$ python3 -q
>>> import numpy as np
>>> from numpy import linalg as LA
>>> np.set_printoptions(precision=2, suppress=True, linewidth=100, sign=" ")
>>> def rnd(a):
...     return np.round(a, 2) + 0
... 
>>> W0 = np.load("case19.npy")
>>> print(rnd(W0))
[[ 0.4   0.    0.    0.    0.2   0.    0.2   0.2 ]
 [ 0.33  0.33  0.    0.    0.    0.    0.    0.33]
 [ 0.17  0.    0.33  0.    0.17  0.17  0.17  0.  ]
 [ 0.    0.5   0.    0.5   0.    0.    0.    0.  ]
 [ 0.25  0.    0.    0.    0.25  0.    0.25  0.25]
 [ 0.    0.    0.    0.    0.25  0.5   0.25  0.  ]
 [ 0.    0.    0.    0.    0.    0.    0.5   0.5 ]
 [ 0.25  0.    0.    0.25  0.25  0.    0.    0.25]]
>>> # rows sum to 1
>>> rng = np.random.default_rng(56963)
>>> idx = rng.permutation(8)
>>> print(idx)
[ 3  2  7  0  4  6  5  1]
>>> B = W0[idx][:, idx]
>>> print(np.allclose(B, W0))
False
>>> print(rnd(np.trace(B)))
3.07
>>> print(rnd(LA.det(B)), rnd(LA.det(W0[idx])))
0.0 0.0
>>> mat = np.load("mat.npy")
>>> print(mat)
[[ 3  3  0  0  0  0]
 [ 0  1  0  0  0  0]
 [ 2  2  0  0  0  0]
 [ 0  0  3  3  0  0]
 [ 0  0  0  1  0  0]
 [ 0  0  2  2  0  0]
 [ 0  0  0  0  3  3]
 [ 0  0  0  0  0  1]
 [ 0  0  0  0  2  2]]
>>> hat = mat @ LA.solve(mat.T @ mat, mat.T)
>>> print(rnd(hat))
[[ 0.69  0.    0.46  0.    0.    0.    0.    0.    0.  ]
 [ 0.    1.    0.    0.    0.    0.    0.    0.    0.  ]
 [ 0.46  0.    0.31  0.    0.    0.    0.    0.    0.  ]
 [ 0.    0.    0.    0.69  0.    0.46  0.    0.    0.  ]
 [ 0.    0.    0.    0.    1.    0.    0.    0.    0.  ]
 [ 0.    0.    0.    0.46  0.    0.31  0.    0.    0.  ]
 [ 0.    0.    0.    0.    0.    0.    0.69  0.    0.46]
 [ 0.    0.    0.    0.    0.    0.    0.    1.    0.  ]
 [ 0.    0.    0.    0.    0.    0.    0.46  0.    0.31]]
>>> print(np.trace(hat))
6.0
